% python3 -q
>>> import numpy as np
>>> from numpy import linalg as LA
>>> np.set_printoptions(suppress=True, linewidth=160)
>>> K = np.load("m.npy")
>>> K
array([[0., 0., 0.],
       [0., 0., 1.],
       [0., 1., 0.]])
>>> hat = np.triu(np.array([[1, 3, 4], [3, 5, 1], [0, 0, 1]]), 1) + np.eye(3)
>>> other = hat @ K @ LA.inv(hat)
>>> np.trace(other), np.trace(K)
(np.float64(0.0), np.float64(0.0))
>>> np.poly(other)
array([ 1.,  0., -1.,  0.])
>>> (K - K.T) / 2
array([[0., 0., 0.],
       [0., 0., 0.],
       [0., 0., 0.]])
>>> K @ K
array([[0., 0., 0.],
       [0., 1., 0.],
       [0., 0., 1.]])
>>> np.allclose(K @ K.T, K.T @ K)
True
>>> np.round(LA.matrix_power(K, 2), 2)
array([[0., 0., 0.],
       [0., 1., 0.],
       [0., 0., 1.]])
>>> (K + K.T) / 2
array([[0., 0., 0.],
       [0., 0., 1.],
       [0., 1., 0.]])
>>> round(LA.norm(K, 2), 2)
np.float64(1.0)
>>> K[1] @ K[0]
np.float64(0.0)
>>> LA.norm(K, axis=1).argmax()
np.int64(1)
>>> round(LA.norm(K, 1), 2), round(LA.norm(K, np.inf), 2)
(np.float64(1.0), np.float64(1.0))
>>> round(LA.norm(K[1], 1), 2), round(float(LA.norm(K[1], np.inf)), 2)
(np.float64(1.0), 1.0)
>>> round(LA.norm(K) ** 2 / LA.norm(K, 2) ** 2, 2)
np.float64(2.0)
>>> K.sum(axis=0)
array([0., 1., 1.])
>>> np.trace(K @ K @ K) // 6
np.float64(0.0)
>>> K @ K
array([[0., 0., 0.],
       [0., 1., 0.],
       [0., 0., 1.]])
>>> L = np.diag(K.sum(axis=1)) - K
>>> LA.matrix_rank(L)
np.int64(1)
>>> np.round(LA.eigvalsh(L), 2)
array([0., 0., 2.])
>>> round(LA.det(L[1:, 1:]))
0
>>> L @ np.ones(3)
array([0., 0., 0.])
>>> arr = np.load("x.npy")
>>> arr
array([[ 1,  0],
       [-2,  1]])
>>> hat = np.triu(np.array([[1, 2], [1, -2]]), 1) + np.eye(2)
>>> other = hat @ arr @ LA.inv(hat)
>>> hat @ arr - arr @ hat
array([[-4.,  0.],
       [ 0.,  4.]])
>>> LA.matrix_rank(other)
np.int64(2)
>>> w, evecs = LA.eig(arr)
>>> np.prod(w)
np.float64(1.0)
>>> np.round(np.sort(LA.eigvals(LA.inv(arr))), 2)
array([1., 1.])
>>> w
array([1., 1.])
>>> mat = np.loadtxt("mat.csv", delimiter=",")
>>> mat.round(2)
array([[  5.92,  27.73,  -8.41,   6.85],
       [  5.85,  26.28,  -7.42,   6.13],
       [  4.93,  16.12,  -1.31,   1.64],
       [  4.9 ,  15.94,  -1.22,   1.57],
       [  4.61,  14.07,  -0.32,   0.89],
       [  4.58,  13.86,  -0.22,   0.81],
       [  4.42,  12.95,   0.17,   0.51],
       [  3.85,  10.2 ,   1.21,  -0.31],
       [  3.58,   9.09,   1.55,  -0.59],
       [  2.99,   6.96,   2.01,  -1.01],
       [  2.96,   6.87,   2.02,  -1.02],
       [  2.34,   5.05,   2.15,  -1.2 ],
       [  1.96,   4.08,   2.09,  -1.22],
       [  0.97,   1.95,   1.49,  -0.92],
       [  0.47,   1.01,   0.9 ,  -0.58],
       [  0.01,   0.03,   0.03,  -0.02],
       [ -0.08,  -0.39,  -0.38,   0.26],
       [  0.58,  -1.42,  -0.51,   0.45],
       [  0.71,  -1.52,  -0.42,   0.4 ],
       [  0.9 ,  -1.66,  -0.27,   0.32],
       [  1.53,  -2.08,   0.31,  -0.01],
       [  3.62,  -3.39,   2.79,  -1.48],
       [  7.01,  -5.62,   7.63,  -4.45],
       [  9.81,  -7.61,  12.02,  -7.18],
       [ 10.36,  -8.01,  12.92,  -7.74],
       [ 13.52, -10.4 ,  18.18, -11.05]])
>>> Xc = mat - mat.mean(axis=0)
>>> left, sigma, Vt = LA.svd(Xc, full_matrices=False)
>>> sigma.round(2) + 0
array([57.45, 23.69,  5.99,  0.  ])
>>> np.round((sigma ** 2).sum() ** 2 / (sigma ** 4).sum(), 2)
np.float64(1.36)
